$ ipython --no-banner

In [1]: import numpy as np

In [2]: np.set_printoptions(precision=3, suppress=True, linewidth=200)

In [3]: m1 = np.tril(np.array([[-2, -2, 2, 1], [-2, -1, 3, 2], [0, -2, 1, -1], [1, 3, 3, 3]]), -1) + np.eye(4, dtype=int)

In [4]: print(m1)
[[ 1  0  0  0]
 [-2  1  0  0]
 [ 0 -2  1  0]
 [ 1  3  3  1]]

In [5]: f = np.array([0, 0, 4, 4])

In [6]: out = m1 + np.outer(f, np.eye(4)[2])

In [7]: print(out)
[[ 1.  0.  0.  0.]
 [-2.  1.  0.  0.]
 [ 0. -2.  5.  0.]
 [ 1.  3.  7.  1.]]

In [8]: print(np.linalg.matrix_rank(np.linalg.inv(out) - np.linalg.inv(m1), tol=1e-8))
1

In [9]: print(round(np.log10(np.linalg.cond(m1))))
2

In [10]: print(np.linalg.matrix_rank(m1, rtol=0.1))
3

In [11]: print(np.argsort(-np.linalg.norm(m1, axis=0).round(6), kind="stable")[:3])
[1 2 0]

In [12]: print(np.abs(np.linalg.svd(m1)[2][-1]))
[0.041 0.101 0.209 0.972]

In [13]: print(np.linalg.cond(m1) > 100)
False

In [14]: rng = np.random.default_rng(96)

In [15]: idx = rng.permutation(4)

In [16]: print(idx)
[1 2 0 3]

In [17]: out = m1[idx][:, idx]

In [18]: print(np.trace(out))
4

In [19]: print(np.allclose(out, m1))
False

In [20]: print(np.sort(np.abs(np.linalg.eigvals(out))))
[1. 1. 1. 1.]

In [21]: left, s, Vh = np.linalg.svd(m1)

In [22]: print(np.argmax(s[:-1] / (s[1:] + 1e-6)) + 1)
3

In [23]: print(s)
[4.553 2.635 1.823 0.046]

In [24]: out = left[:, :3] @ np.diag(s[:3]) @ Vh[:3]

In [25]: print(np.linalg.matrix_rank(out))
3

In [26]: print(round(float(np.linalg.norm(m1 - out) / np.linalg.norm(m1)), 3))
0.008

In [27]: print(np.round(np.abs(m1 - out).max(), 3))
0.04

In [28]: print(round(np.linalg.norm(m1 - out, 2), 3), round(float(s[3]), 3))
0.046 0.046
